$ python3 -q
>>> import numpy as np
>>> from numpy import linalg as LA
>>> np.set_printoptions(suppress=True, linewidth=200)
>>> Y = np.array([[2], [-3], [-4]])
>>> Z = np.array([[-7, 0, 6, -9]])
>>> M = Y @ Z
>>> M
array([[-14,   0,  12, -18],
       [ 21,   0, -18,  27],
       [ 28,   0, -24,  36]])
>>> Y = M / np.sqrt((M ** 2).mean(axis=1, keepdims=True))
>>> LA.matrix_rank(Y) == LA.matrix_rank(M)
np.True_
>>> np.round(LA.norm(Y, axis=1), 2)
array([2., 2., 2.])
>>> LA.matrix_rank(M - M.mean(axis=1, keepdims=True))
np.int64(1)
>>> Y[2].round(2)
array([ 1.09,  0.  , -0.93,  1.4 ])
>>> data = np.loadtxt("sample9.csv", delimiter=",")
>>> data
array([[2., 0., 2., 2.],
       [0., 2., 0., 2.],
       [2., 0., 2., 0.],
       [2., 2., 0., 2.]])
>>> Q = data.astype(float).copy()
>>> for j in range(4):
...     Q[:, j] -= Q[:, :j] @ (Q[:, :j].T @ Q[:, j])
...     Q[:, j] /= LA.norm(Q[:, j])
... 
>>> np.round(Q.T @ Q, 2) + 0
array([[1., 0., 0., 0.],
       [0., 1., 0., 0.],
       [0., 0., 1., 0.],
       [0., 0., 0., 1.]])
>>> Q.round(2) + 0
array([[ 0.58, -0.26,  0.32,  0.71],
       [ 0.  ,  0.77,  0.63,  0.  ],
       [ 0.58, -0.26,  0.32, -0.71],
       [ 0.58,  0.52, -0.63,  0.  ]])
>>> (data + data.T) / 2
array([[2., 0., 2., 2.],
       [0., 2., 0., 2.],
       [2., 0., 2., 0.],
       [2., 2., 0., 2.]])
>>> np.allclose(data, data.T)
True
>>> round(float(LA.det(data)), 2)
-16.0
>>> np.allclose(data @ data.T, data.T @ data)
True
>>> (data - data.T) / 2
array([[0., 0., 0., 0.],
       [0., 0., 0., 0.],
       [0., 0., 0., 0.],
       [0., 0., 0., 0.]])
>>> x = np.array([4, -5, -5, 0])
>>> rhs = data @ x
>>> rhs
array([ -2., -10.,  -2.,  -2.])
>>> np.round(LA.solve(data, 2 * rhs), 2)
array([  8., -10., -10.,  -0.])
>>> np.round(LA.solve(data, data[:, 3]), 2)
array([ 0.,  0., -0.,  1.])
>>> np.round(LA.solve(data, rhs + data[:, 2]), 2)
array([ 4., -5., -4., -0.])
>>> arr = np.loadtxt("arr.csv", delimiter=",")
>>> arr
array([[-0.05,  4.16,  2.05,  6.08],
       [ 0.11,  0.26,  0.25,  0.29]])
>>> gram = arr.T @ arr
>>> round(np.trace(gram), 2), round((arr ** 2).sum(), 2)
(np.float64(58.7), np.float64(58.7))
>>> (arr @ arr.T).shape
(2, 2)
>>> np.round(LA.eigvalsh(gram)[::-1], 2) + 0
array([58.67,  0.03,  0.  ,  0.  ])
>>> np.round(LA.svd(arr, compute_uv=False) ** 2, 2)
array([58.67,  0.03])
>>> gram.round(2)
array([[ 0.01, -0.18, -0.08, -0.27],
       [-0.18, 17.37,  8.59, 25.37],
       [-0.08,  8.59,  4.26, 12.54],
       [-0.27, 25.37, 12.54, 37.05]])
>>> Y = arr / LA.norm(arr, axis=1, keepdims=True)
>>> gram = Y @ Y.T
>>> (gram - 2 * np.eye(2)).round(6).argmax(axis=1)
array([1, 0])
>>> np.round(LA.norm(Y, axis=1), 2)
array([1., 1.])
>>> np.argwhere(np.triu(np.abs(gram) > 0.95, 1))
array([], shape=(0, 2), dtype=int64)
>>> np.round(np.degrees(np.arccos(np.clip(gram[1, 0], -1, 1))), 2)
np.float64(22.87)
>>> W0 = np.array([[0, 3, 3, -3], [-1, 1, -1, 0]])
>>> W0
array([[ 0,  3,  3, -3],
       [-1,  1, -1,  0]])
>>> Y = np.array([[-1, -2, 0], [-2, 1, 1], [1, 1, -2], [2, -1, 0]])
>>> LA.matrix_rank(np.vstack([W0, Y.T]))
np.int64(4)
>>> np.einsum("ik,kj->ij", W0, Y)
array([[-9,  9, -3],
       [-2,  2,  3]])
>>> U, s, Vt = LA.svd(W0, full_matrices=False)
>>> np.cumsum(s ** 2) / np.sum(s ** 2)
array([0.9, 1. ])
>>> np.round(s / s[0], 2)
array([1.  , 0.33])
>>> (s > 1e-8).sum()
np.int64(2)
>>> np.allclose(U * s @ Vt, W0)
True
>>> s.round(2)
array([5.2 , 1.73])
>>> np.round(Vt @ Vt.T, 2) + 0
array([[1., 0.],
       [0., 1.]])
>>> U, s, Vt = LA.svd(M)
>>> np.argmax(s[:-1] / (s[1:] + 1e-6)) + 1
np.int64(1)
>>> Y = U[:, :1] @ np.diag(s[:1]) @ Vt[:1]
>>> Y.round(2)
array([[-14.,   0.,  12., -18.],
       [ 21.,   0., -18.,  27.],
       [ 28.,   0., -24.,  36.]])
>>> round(np.abs(M - Y).max(), 2)
np.float64(0.0)
>>> round(float(LA.norm(M - Y) / LA.norm(M)), 2)
0.0
>>> round(float(LA.norm(M - Y, 2)), 2), round(float(s[1]), 2)
(0.0, 0.0)
>>> LA.matrix_rank(Y)
np.int64(1)
>>> u = np.array([-5, -2])
>>> np.convolve(W0[1], u)
array([ 5, -3,  3,  2,  0])
>>> np.polyval(u, W0[1])
array([ 3, -7,  3, -2])
>>> np.cross(W0[1, :3], W0[0, :3])
array([ 6,  3, -3])
>>> np.round(LA.norm(W0, axis=1), 2)
array([5.2 , 1.73])
>>> np.round(LA.norm(W0, axis=0), 2)
array([1.  , 3.16, 3.16, 3.  ])
>>> round(LA.norm(W0[0] - W0[1]), 2)
np.float64(5.48)
>>> np.round(LA.norm(W0[0], 1), 2), round(float(LA.norm(W0[0], np.inf)), 2)
(np.float64(9.0), 3.0)
>>> W0[0] @ W0[1]
np.int64(0)
>>> round(float(LA.norm(W0, 1)), 2), round(float(LA.norm(W0, np.inf)), 2)
(4.0, 9.0)
>>> K = np.loadtxt("layer18.csv", delimiter=",")
>>> K
array([[ 0.9 ,  0.  , -0.2 , -0.5 ],
       [-0.7 ,  0.8 , -1.3 ,  0.9 ],
       [ 0.92,  0.01, -0.16, -0.5 ]])
>>> U, s, Vt = LA.svd(K)
>>> np.argmax(s[:-1] / (s[1:] + 1e-6)) + 1
np.int64(2)
>>> Y = U[:, :2] @ np.diag(s[:2]) @ Vt[:2]
>>> Y.round(2) + 0
array([[ 0.91,  0.01, -0.19, -0.49],
       [-0.7 ,  0.8 , -1.3 ,  0.9 ],
       [ 0.91,  0.  , -0.17, -0.51]])
>>> LA.matrix_rank(Y)
np.int64(2)
>>> np.round(np.abs(K - Y).max(), 2)
np.float64(0.01)
>>> round(float(LA.norm(K - Y) / LA.norm(K)), 2)
0.01
>>> gram = K.T @ K
>>> round(np.trace(gram), 2), round((K ** 2).sum(), 2)
(np.float64(5.85), np.float64(5.85))
>>> gram.round(2)
array([[ 2.15, -0.55,  0.58, -1.54],
       [-0.55,  0.64, -1.04,  0.72],
       [ 0.58, -1.04,  1.76, -0.99],
       [-1.54,  0.72, -0.99,  1.31]])
>>> LA.matrix_rank(gram)
np.int64(3)
>>> np.allclose(gram, gram.T)
True
>>> [round(float(x), 2) for x in LA.svd(K, compute_uv=False)[:3]]
[2.08, 1.24, 0.02]
>>> round(float(LA.norm(K, 2) / LA.norm(K)), 2)
0.86
>>> m1 = np.load("m.npy")
>>> m1
array([[ 0, 45, 15],
       [ 0,  9,  3],
       [ 0, 18,  6]])
>>> U, s, Vt = LA.svd(m1)
>>> np.argmax(s[:-1] / (s[1:] + 1e-6)) + 1
np.int64(1)
>>> Y = U[:, :1] @ np.diag(s[:1]) @ Vt[:1]
>>> round(float(LA.norm(m1 - Y, 2)), 2), round(s[1], 2)
(0.0, np.float64(0.0))
>>> Y.round(2)
array([[ 0., 45., 15.],
       [ 0.,  9.,  3.],
       [ 0., 18.,  6.]])
